$ python -q
>>> import numpy as np
>>> from numpy import linalg as LA
>>> np.set_printoptions(precision=4, suppress=True, linewidth=100, floatmode="fixed")
>>> F = np.array([[0, 0, 0, 1], [0, 0, 1, 0], [0, 1, 0, 1], [1, 0, 1, 0]])
>>> # symmetric, so the eigenvalues are real
>>> u = np.array([3, 3, 1, 0])
>>> out = F + np.outer(u, np.eye(4)[0])
>>> LA.matrix_rank(out - F)
np.int64(1)
>>> np.all(LA.eigvalsh(F) > 0)
np.False_
>>> J = np.load("x.npy")
>>> J
array([[-2, -3,  3],
       [ 2,  0,  0],
       [-3, -3,  2]])
>>> x0 = np.array([5, -3, 4])
>>> (J * x0).sum(axis=1)
array([11, 10,  2])
>>> J @ np.eye(3)[0]
array([-2.0000,  2.0000, -3.0000])
>>> J @ np.ones(3)
array([-2.0000,  2.0000, -4.0000])
>>> J @ (2 * x0)
array([22, 20,  4])
>>> print(LA.norm(J @ x0) <= LA.norm(J, 2) * LA.norm(x0) + 1e-9)
True
>>> np.sign((J @ x0).round(6))
array([1, 1, 1])
>>> out = J / LA.norm(J, axis=1, keepdims=True)
>>> cov = out @ out.T
>>> np.argwhere(np.triu(np.abs(cov) > 0.95, 1))
array([[0, 2]])
>>> (cov - 2 * np.eye(3)).round(6).argmax(axis=1)
array([2, 0, 0])
>>> cov[2]
array([ 0.9545, -0.6396,  1.0000])
>>> LA.norm(out, axis=1)
array([1.0000, 1.0000, 1.0000])
>>> out = np.array([[8, 1], [8, 8]])
>>> C = np.kron(out, J)
>>> print(LA.matrix_rank(C))
6
>>> print(C.shape)
(6, 6)
>>> round(float(LA.norm(C, 2)), 4), np.round(LA.norm(out, 2) * LA.norm(J, 2), 4)
(88.0149, np.float64(88.0149))
>>> np.round(np.poly(J), 4) + 0
array([ 1.0000,  0.0000, 11.0000,  6.0000])
>>> print(round(float(LA.det(2 * J)), 4), np.round(LA.det(J), 4))
-48.0 -6.0
>>> K = np.loadtxt("run0.csv", delimiter=",")
>>> K
array([[ 1.4884, -0.6000,  0.8000],
       [ 1.1549, -0.2000, -0.8000],
       [ 2.9587, -1.0000,  2.5000],
       [-3.7409,  1.2000,  1.0000],
       [ 0.8302, -0.4000,  1.3000],
       [-2.5873,  0.8000,  0.1000],
       [-0.9369,  0.4000,  0.5000],
       [-3.8064,  1.2000,  3.8000],
       [ 3.3558, -1.1000, -0.7000],
       [-2.5152,  0.7000,  0.5000],
       [-2.4101,  0.7000,  0.1000],
       [-0.2782,  0.0000,  0.8000],
       [-4.8122,  1.5000,  0.5000],
       [ 1.3599, -0.4000, -0.3000],
       [-4.3626,  1.4000, -0.4000],
       [-2.4095,  0.8000,  1.9000],
       [-3.3711,  1.1000, -0.5000],
       [ 0.2640, -0.3000,  0.2000],
       [ 0.9724, -0.4000, -0.4000],
       [ 1.2696, -0.3000,  0.4000],
       [-0.1940,  0.1000, -0.7000],
       [-0.1419,  0.0000, -0.7000],
       [-2.8052,  1.0000, -0.4000],
       [ 0.9424, -0.2000,  0.2000],
       [ 2.0096, -0.8000,  0.1000],
       [-5.3239,  1.8000,  1.3000]])
>>> x0 = np.array([1, 0, 1])
>>> rhs = J @ x0
>>> rhs
array([ 1,  2, -1])
>>> np.round(LA.solve(J.T, J[0]), 4) + 0
array([1.0000, 0.0000, 0.0000])
>>> print(np.round(LA.solve(J, -2 * rhs), 4) + 0)
[-2.0000  0.0000 -2.0000]
>>> A = np.load("mat.npy")
>>> print(A)
[[ 3  0  0  0]
 [ 2 -1  0  0]
 [ 0  0  3  0]
 [ 0  0  2 -1]]
>>> # splits into 2 blocks
>>> P = np.triu(np.array([[0, 4, 2, 1], [4, 5, 0, 3], [1, 4, 3, 1], [1, 1, 5, 1]]), 1) + np.eye(4)
>>> out = P @ A @ LA.inv(P)
>>> print(round(float(LA.det(out)), 4))
9.0
>>> out
array([[ 11.0000, -48.0000, -14.0000, 146.0000],
       [  2.0000,  -9.0000,   2.0000,  20.0000],
       [  0.0000,   0.0000,   5.0000,  -6.0000],
       [  0.0000,   0.0000,   2.0000,  -3.0000]])
>>> out = LA.inv(A)
>>> A @ out
array([[1.0000, 0.0000, 0.0000, 0.0000],
       [0.0000, 1.0000, 0.0000, 0.0000],
       [0.0000, 0.0000, 1.0000, 0.0000],
       [0.0000, 0.0000, 0.0000, 1.0000]])
>>> np.round(LA.det(A) * LA.det(out), 4)
np.float64(1.0)
>>> print(round(float(LA.cond(A)), 4))
4.4415
>>> LA.inv(out)
array([[ 3.0000,  0.0000,  0.0000,  0.0000],
       [ 2.0000, -1.0000,  0.0000,  0.0000],
       [ 0.0000,  0.0000,  3.0000,  0.0000],
       [ 0.0000,  0.0000,  2.0000, -1.0000]])
>>> print(np.sort(LA.eigvals(A)))
[-1.0000 -1.0000  3.0000  3.0000]
>>> [int(LA.matrix_rank(LA.matrix_power(A, p))) for p in range(1, 5)]
[4, 4, 4, 4]
>>> x0 = np.array([5, 9, 9, 3])
>>> rhs = A @ x0
>>> beta, lr = np.zeros(4), 1 / LA.norm(A, 2) ** 2
>>> for i in range(250):
...     beta -= lr * A.T @ (A @ beta - rhs)
...     if i % 50 == 0: print(i, round(LA.norm(A @ beta - rhs), 4))
... 
0 8.3001
50 0.6158
100 0.0457
150 0.0034
200 0.0003
>>> beta
array([5.0000, 9.0000, 9.0000, 3.0000])
>>> evals, V = LA.eig(A)
>>> evals
array([-1.0000, -1.0000,  3.0000,  3.0000])
>>> np.prod(evals)
np.float64(9.0)
>>> np.sort(LA.eigvals(A @ A))
array([1.0000, 1.0000, 9.0000, 9.0000])
>>> print(np.sort(LA.eigvals(LA.inv(A))))
[-1.0000 -1.0000  0.3333  0.3333]
>>> m1 = np.loadtxt("sample18.csv", delimiter=",")
>>> m1
array([[ 0.8874,  0.1733,  0.1085, -0.2411],
       [ 0.1733,  0.7333, -0.1669,  0.3710],
       [ 0.1085, -0.1669,  0.8955,  0.2323],
       [-0.2411,  0.3710,  0.2323,  0.4838]])
>>> print(np.round(LA.det(2 * m1), 4), round(LA.det(m1), 4))
-0.0 -0.0
>>> np.round(np.einsum("ij,ji->", m1, m1), 4)
np.float64(3.0)
>>> round(float(np.einsum("ii->", m1)), 4)
3.0
>>> E = np.load("test7.npy")
>>> E
array([[-0.6000, -1.1000,  0.2000,  0.4000],
       [ 1.3000,  1.2000,  0.7000,  1.5000],
       [-0.4458, -1.0256, -0.2942,  0.2875],
       [ 1.3000, -1.0000,  0.6000,  1.3000]])
>>> rng = np.random.default_rng(56329)
>>> z = rng.permutation(4)
>>> z
array([1, 2, 0, 3])
>>> out = E[z][:, z]
>>> print(np.trace(out))
1.6058
>>> np.sort(np.abs(LA.eigvals(out)))
array([0.5343, 0.5343, 2.2381, 2.2381])
>>> round(LA.det(out), 4), np.round(LA.det(E[z]), 4)
(np.float64(1.4297), np.float64(1.4297))
>>> M = np.load("case19.npy")
>>> M
array([[1, 0, 0],
       [0, 0, 1],
       [0, 1, 0]])
>>> # symmetric, so the eigenvalues are real
>>> x0 = np.array([-1, -4, -5])
>>> np.sort(np.abs(np.degrees(np.angle(LA.eigvals(M)))))
array([  0.0000,   0.0000, 180.0000])
>>> M.T @ (M @ x0)
array([-1, -4, -5])
>>> LA.matrix_power(M, 2)
array([[1, 0, 0],
       [0, 1, 0],
       [0, 0, 1]])
>>> M @ np.ones(3)
array([1.0000, 1.0000, 1.0000])
>>> print(M.sum(axis=1))
[1 1 1]
>>> pr = np.eye(3)[0]
>>> for _ in range(5):
...     pr = pr @ M
...     print(pr.round(4))
... 
[1.0000 0.0000 0.0000]
[1.0000 0.0000 0.0000]
[1.0000 0.0000 0.0000]
[1.0000 0.0000 0.0000]
[1.0000 0.0000 0.0000]
